>>> import numpy as np
>>> import numpy.linalg as la
>>> np.set_printoptions(precision=2, suppress=True, linewidth=120)
>>> feats = np.loadtxt("run1.csv", delimiter=",")
>>> print(feats)
[[ 0.11 -0.99  0.83  0.7 ]
 [ 0.72  0.45 -0.09  0.74]
 [-0.38 -0.95  0.62  0.11]
 [ 0.88 -0.98  0.79  0.52]
 [-0.46  0.91 -0.61 -0.64]
 [-0.12  0.98 -0.72  0.41]
 [ 0.4  -0.96  0.67 -0.17]
 [-0.01 -0.94  0.56 -0.82]
 [ 0.39  0.97 -0.72 -0.54]
 [-0.74 -0.98  0.76  0.87]
 [ 0.85 -0.89  0.59  0.59]
 [-0.49 -0.99  0.73 -0.97]
 [ 0.8  -0.31  0.13 -0.57]
 [-0.28  0.84 -0.45  0.37]
 [ 0.6  -0.97  0.77  0.94]
 [ 0.31  0.85 -0.48 -0.22]
 [-0.12 -0.27  0.24  0.95]
 [-0.87  0.8  -0.49 -0.44]
 [ 0.21 -0.98  0.74 -0.58]
 [ 0.18  0.12 -0.1  -0.65]
 [-0.3  -0.66  0.23 -0.79]]
>>> proj = feats @ la.solve(feats.T @ feats, feats.T)
>>> print(np.allclose(proj @ proj, proj))
True
>>> print(proj @ feats[:, 0])
[ 0.11  0.72 -0.38  0.88 -0.46 -0.12  0.4  -0.01  0.39 -0.74  0.85 -0.49  0.8  -0.28  0.6   0.31 -0.12 -0.87  0.21
  0.18 -0.3 ]
>>> print(round(float(np.trace(proj)), 2))
4.0
>>> f = np.array([2, 2])
>>> print(np.cross(feats[17, :3], feats[7, :3]))
[-0.01  0.49  0.83]
>>> print(np.round(np.correlate(feats[17], feats[7], "full"), 2) + 0)
[ 0.71 -1.14  1.67 -0.66  0.21  0.42  0.  ]
>>> print(np.polyval(f, feats[17]))
[0.26 3.6  1.02 1.12]
>>> data = np.load("block16.npy")
>>> print(data)
[[-1.4 -0.3  0.2  0.2  0.3  0.3 -0.5 -0.8 -2.  -1.3  0.5  3.   0.4 -0.4  0.   0. ]
 [ 0.7  0.8  0.2  1.6  0.   0.6 -1.2  0.7  1.   0.  -0.1  0.  -0.5 -0.4  0.4 -0.9]
 [-0.3  0.7 -0.2  0.9 -1.3  1.  -0.8 -0.6  0.7 -1.1 -0.7  6.  -1.3 -0.3 -1.4 -0.5]
 [ 1.3 -0.5  1.4 -1.6 -0.3 -0.3 -0.3  0.4  0.5 -0.1 -1.8 15.  -0.9 -0.5 -0.7  0.6]
 [ 0.4 -2.3  0.1  0.6  0.3  0.4  1.7  0.1 -0.3  0.5  1.5  3.  -0.5  0.4  0.3  0.8]
 [-0.5 -1.4 -1.8  0.5  1.8  0.2 -1.3 -0.6 -1.8 -2.8  0.3  1.  -0.5 -0.3 -1.5 -0.6]
 [ 1.1 -1.7 -0.8 -0.1 -0.5  0.4 -0.2  0.6  0.6 -0.8  1.  -8.   0.2  0.2 -1.3 -0.6]
 [ 0.   0.2  0.5 -1.1  0.6 -0.2  0.1  0.2  0.  -0.4  1.2  1.   0.4 -1.3 -1.2  0. ]
 [-1.   1.  -0.3  0.8  0.   0.9  1.2  0.6  0.   0.2  0.1  3.   0.1  1.5  1.7  1.2]
 [ 0.   1.6  0.6 -0.5  0.3  0.  -0.3 -1.7  0.2 -0.9 -0.1 31.   1.1 -1.   0.1  0.2]
 [-1.   1.7  0.3  1.  -0.6 -0.6  0.4 -0.7  0.4  0.2 -0.6  3.  -2.4  0.2  1.1  0.7]
 [ 0.4 -0.3  1.3  0.4 -0.5 -2.2 -0.6  1.8 -2.5  1.4 -0.4  4.  -0.1 -0.8  0.1 -0.7]
 [ 0.3  0.5 -0.5  0.6 -0.6 -0.6 -1.1  0.8 -0.5  0.6 -0.1  8.   1.1 -0.1 -0.3 -0.1]
 [-0.2  0.6  0.8 -1.9 -0.3 -0.6  0.4  0.4 -1.8  0.6 -1.2  8.   0.8 -0.5  0.2 -0.3]
 [-1.2 -0.7  1.2  0.5 -1.   0.6  2.  -0.4 -0.7  0.1  0.4  0.   0.  -0.7  0.7 -0.6]]
>>> vec = np.array([-1, 3, 2, 2, -2, 3, 2, -2, 0, 3, -3, -1, 0, -3, 1, 1])
>>> print((data * vec).sum(axis=1))
[ -5.    4.3   0.8 -13.4  -8.2 -22.2  -7.3  -5.7   4.6 -22.9  10.9  -5.1  -9.   -2.6  12.4]
>>> print(np.einsum("ij,j->i", data, vec))
[ -5.    4.3   0.8 -13.4  -8.2 -22.2  -7.3  -5.7   4.6 -22.9  10.9  -5.1  -9.   -2.6  12.4]
>>> print(np.sign((data @ vec).round(6)))
[-1.  1.  1. -1. -1. -1. -1. -1.  1. -1.  1. -1. -1. -1.  1.]
>>> print((data @ vec).argmax())
14
>>> print(data @ (2 * vec))
[-10.    8.6   1.6 -26.8 -16.4 -44.4 -14.6 -11.4   9.2 -45.8  21.8 -10.2 -18.   -5.2  24.8]
>>> print(data @ np.eye(16)[2])
[ 0.2  0.2 -0.2  1.4  0.1 -1.8 -0.8  0.5 -0.3  0.6  0.3  1.3 -0.5  0.8  1.2]
>>> U, sv = la.svd(data)
Traceback (most recent call last):
  File "<python-input-22>", line 1, in <module>
    U, sv = la.svd(data)
    ^^^^^
ValueError: too many values to unpack (expected 2)
>>> U, sv, Vh = la.svd(data, full_matrices=False)
>>> print(np.cumsum(sv ** 2) / np.sum(sv ** 2))
[0.9  0.92 0.94 0.96 0.97 0.98 0.99 0.99 1.   1.   1.   1.   1.   1.   1.  ]
>>> print(np.allclose(U * sv @ Vh, data))
True
>>> print(sv / sv[0])
[1.   0.16 0.15 0.13 0.12 0.1  0.09 0.08 0.06 0.05 0.04 0.03 0.02 0.01 0.01]
>>> print(np.round(np.abs(Vh[0]), 2) + 0)
[0.   0.05 0.04 0.02 0.   0.01 0.01 0.03 0.02 0.01 0.03 1.   0.01 0.03 0.   0.01]
>>> print(np.round(la.norm(data, "nuc"), 2))
78.96
>>> print(la.norm(data, axis=1).argmax())
9
>>> vec = np.array([2, 0, 2, 0])
>>> y = feats @ vec
>>> b, lr = np.zeros(4), 1 / la.norm(feats, 2) ** 2
>>> for i in range(12):
...     b -= lr * feats.T @ (feats @ b - y)
...     if i % 2 == 0: print(i, round(la.norm(feats @ b - y), 2))
... 
0 3.22
2 1.98
4 1.28
6 0.88
8 0.67
10 0.56
>>> print(round(float(la.cond(feats)), 2))
14.99
